>>> import numpy as np
>>> import numpy.linalg as la
>>> np.set_printoptions(suppress=True, linewidth=100)
>>> rnd = lambda a: np.round(a, 3) + 0
>>> J = np.array([[-0.4, 1.1, -0.3, -0.5],
...     [-1.9, 1.1, -1.2, 0.3],
...     [-1.3, 0.4, 0.6, 0.4],
...     [-1.4, -0.8, 1.3, -1.0]])
>>> print(J)
[[-0.4  1.1 -0.3 -0.5]
 [-1.9  1.1 -1.2  0.3]
 [-1.3  0.4  0.6  0.4]
 [-1.4 -0.8  1.3 -1. ]]
>>> W = np.array([[1, 2, -3], [-5, 2, 5], [3, -3, -5], [-2, -1, -1]])
>>> coef = np.array([-5, -2, -8])
>>> hid = np.maximum(J @ W + coef, 0)
>>> print(rnd(hid))
[[0.  0.8 0.7]
 [0.  0.  8.9]
 [0.  0.  0. ]
 [3.5 0.  0. ]]
>>> print((hid > 0).mean(axis=0))
[0.25 0.25 0.5 ]
>>> print((hid > 0).astype(int))
[[0 1 1]
 [0 0 1]
 [0 0 0]
 [1 0 0]]
>>> cent = np.array([[0, -3], [1, -2], [1, -2]])
>>> print(W @ cent)
[[-1 -1]
 [ 7  1]
 [-8  7]
 [-2 10]]
>>> print(rnd(hid @ cent))
[[  1.5  -3. ]
 [  8.9 -17.8]
 [  0.    0. ]
 [  0.  -10.5]]
>>> print(la.norm(hid, axis=1).argmax())
1
>>> print(hid[1] @ hid[2])
0.0
>>> B = la.inv(J)
>>> print(rnd(la.slogdet(J)[0]))
-1.0
>>> print(np.allclose(B, J.T))
False
>>> print(rnd(J @ B))
[[1. 0. 0. 0.]
 [0. 1. 0. 0.]
 [0. 0. 1. 0.]
 [0. 0. 0. 1.]]
>>> print((np.abs(B) > 1e-9).astype(int))
[[1 1 1 1]
 [1 1 1 1]
 [1 1 1 1]
 [1 1 1 1]]
>>> O, R = la.qr(J)
>>> print(rnd(np.trace(O @ O.T)))
4.0
>>> print(rnd(R))
[[ 2.724 -0.709 -0.073  0.187]
 [ 0.    -1.649  1.518 -0.529]
 [ 0.     0.    -1.128  0.402]
 [ 0.     0.     0.     1.012]]
>>> print(O.shape, R.shape)
(4, 4) (4, 4)
>>> K = np.loadtxt("block17.csv", delimiter=",")
>>> print(K)
[[1. 2.]
 [1. 2.]]
>>> # rows 0 and 1 are equal
>>> B = K / np.sqrt((K ** 2).mean(axis=1, keepdims=True))
>>> print(la.matrix_rank(K - K.mean(axis=1, keepdims=True)))
1
>>> print(K - K.mean(axis=1, keepdims=True))
[[-0.5  0.5]
 [-0.5  0.5]]
>>> t = np.radians(90)
>>> R = np.eye(2)
>>> R[1, 1] = R[0, 0] = np.cos(t)
>>> R[1, 0], R[0, 1] = -np.sin(t), np.sin(t)
>>> print(rnd(R))
[[ 0.  1.]
 [-1.  0.]]
>>> B = K @ R.T
>>> print(rnd(la.svd(K, compute_uv=False)), rnd(la.svd(B, compute_uv=False)))
[3.162 0.   ] [3.162 0.   ]
>>> print(np.allclose(la.norm(K, axis=1), la.norm(B, axis=1)))
True
>>> print(np.abs(B - K).max(axis=0))
[1. 3.]
>>> print(rnd(la.det(R)), rnd(np.trace(R)))
1.0 0.0
>>> f = np.array([2, 2, -1, 3, 2])
>>> data = -3 * np.eye(5) + np.outer(f, f)
>>> print(data)
[[ 1.  4. -2.  6.  4.]
 [ 4.  1. -2.  6.  4.]
 [-2. -2. -2. -3. -2.]
 [ 6.  6. -3.  6.  6.]
 [ 4.  4. -2.  6.  1.]]
>>> print(np.all(la.eigvalsh(data) > 0))
False
>>> print([round(float(la.det(data[:i, :i])), 2) + 0 for i in range(1, 6)])
[1.0, -15.0, 54.0, -405.0, 1539.0]
>>> B = data / np.sqrt((data ** 2).mean(axis=1, keepdims=True))
>>> print(rnd(B[4]))
[ 1.047  1.047 -0.523  1.57   0.262]
>>> print(rnd(la.matrix_power(data, 2)))
[[ 73.  64. -32.  96.  64.]
 [ 64.  73. -32.  96.  64.]
 [-32. -32.  25. -48. -32.]
 [ 96.  96. -48. 153.  96.]
 [ 64.  64. -32.  96.  73.]]
>>> assert data == data.T
Traceback (most recent call last):
  File "<python-input-50>", line 1, in <module>
    assert data == data.T
           ^^^^^^^^^^^^^^
ValueError: The truth value of an array with more than one element is ambiguous. Use a.any() or a.all()
>>> print(rnd(np.abs(la.eigvals(data)).max()))
19.0
>>> A = np.load("run0.npy")
>>> print(A)
[[ 2  0  2 -2  2]
 [ 0 -1  0  0  2]
 [ 2  1  1 -1  2]
 [ 2  1 -2  0  0]
 [ 2 -2  2 -2  6]]
>>> rng = np.random.default_rng(994)
>>> lab = rng.permutation(5)
>>> print(lab)
[0 1 3 2 4]
>>> B = A[lab][:, lab]
>>> print(np.diag(B))
[ 2 -1  0  1  6]
>>> print(B)
[[ 2  0 -2  2  2]
 [ 0 -1  0  0  2]
 [ 2  1  0 -2  0]
 [ 2  1 -1  1  2]
 [ 2 -2 -2  2  6]]
>>> print(rnd(la.det(B)), rnd(la.det(A[lab])))
0.0 0.0
>>> mat = np.load("a.npy")
>>> print(rnd(mat))
[[0.25  0.25  0.25  0.25 ]
 [0.125 0.375 0.25  0.25 ]
 [0.333 0.    0.333 0.333]
 [0.333 0.167 0.333 0.167]]
>>> w, V = la.eig(mat)
>>> print(rnd(np.sort(la.eigvals(la.inv(mat)))))
[-8.485  1.     8.     8.485]
>>> print(rnd(np.sort(la.eigvals(mat @ mat))))
[0.014 0.014 0.016 1.   ]
>>> print(rnd(np.sort(la.eigvals(mat.T))))
[-0.118  0.118  0.125  1.   ]
>>> print(rnd(mat @ V[:, 0] - w[0] * V[:, 0]))
[0. 0. 0. 0.]
>>> print(rnd(w))
[ 1.     0.125  0.118 -0.118]
>>> O, V = la.qr(mat[:, :3])[0], la.qr(mat[:, 3:])[0]
>>> sv = la.svd(O.T @ V, compute_uv=False)
>>> print((sv > 0.9).sum())
1
>>> M = np.load("sample0.npy")
>>> print(M)
[[ 5 -4 -2  2 -6]
 [-4  5  2  1  3]
 [-2  2  5  4  4]
 [ 2  1  4  9 -3]
 [-6  3  4 -3 10]]
>>> w, V = la.eigh(M)
>>> print(rnd(V @ np.diag(w) @ V.T))
[[ 5. -4. -2.  2. -6.]
 [-4.  5.  2.  1.  3.]
 [-2.  2.  5.  4.  4.]
 [ 2.  1.  4.  9. -3.]
 [-6.  3.  4. -3. 10.]]
>>> print(np.unique(w.round(6) + 0, return_counts=True)[1])
[1 1 1 1 1]
>>> print(rnd(np.abs(V[:, -1])))
[0.504 0.348 0.293 0.178 0.712]
>>> print((w > 1e-8).sum(), (w < -1e-8).sum())
4 0
>>> print(rnd(V.T @ M @ V))
[[ 0.     0.     0.     0.     0.   ]
 [ 0.     0.016  0.     0.     0.   ]
 [ 0.     0.     3.933  0.     0.   ]
 [ 0.     0.     0.    11.942  0.   ]
 [ 0.     0.     0.     0.    18.108]]
>>> print(w.sum(), np.trace(M))
34.0 34
>>> arr = np.load("dump.npy")
>>> print(arr)
[[ 0  6  0  0]
 [ 0  0  0  0]
 [ 0  4  0  0]
 [ 0  0  0  0]
 [ 3  0 -2  0]]
>>> U, sv, VT = la.svd(arr)
>>> print(rnd(sv))
[7.211 3.606 0.    0.   ]
>>> B = U[:, :2] @ np.diag(sv[:2]) @ VT[:2]
>>> print(rnd(la.norm(arr - B, 2)), sv[2])
0.0 0.0
>>> print(la.matrix_rank(arr, rtol=0.05))
2
>>> print(la.matrix_rank(B))
2
>>> print(rnd(la.norm(arr - B) / la.norm(arr)))
0.0
>>> print(rnd(la.norm(arr, 2) / la.norm(arr)))
0.894
>>> vec = np.array([1, 3, 0, 0])
>>> print((arr @ vec).argmax())
0
>>> print(np.einsum("ij,j->i", arr, vec))
[18  0 12  0  3]
>>> print((arr * vec).sum(axis=1))
[18  0 12  0  3]
>>> print(rnd(arr @ la.pinv(arr) @ arr))
[[ 0.  6.  0.  0.]
 [ 0.  0.  0.  0.]
 [ 0.  4.  0.  0.]
 [ 0.  0.  0.  0.]
 [ 3.  0. -2.  0.]]
>>> print(np.allclose(arr[:-1].T @ la.lstsq(arr[:-1].T, arr[-1])[0], arr[-1]))
False
>>> print(np.abs(np.diag(la.qr(arr)[1])) > 1e-9)
[ True  True False False]
>>> print(np.unique(arr.round(6), axis=0).shape)
(4, 4)
>>> print(rnd(np.trace(la.pinv(arr) @ arr)))
2.0
>>> F = np.array([[-2.0, 1.0, 0.0, 0.0],
...     [0.0, -2.0, 1.0, 0.0],
...     [0.0, 0.0, -2.0, 1.0],
...     [0.0, 0.0, 0.0, -2.0]])
>>> B = la.invert(F)
Traceback (most recent call last):
  File "<python-input-101>", line 1, in <module>
    B = la.invert(F)
        ^^^^^^^^^
AttributeError: module 'numpy.linalg' has no attribute 'invert'
>>> B = la.inv(F)
>>> print(rnd(la.slogdet(F)[0]))
1.0
>>> print((np.abs(B) > 1e-9).astype(int))
[[1 1 1 1]
 [0 1 1 1]
 [0 0 1 1]
 [0 0 0 1]]
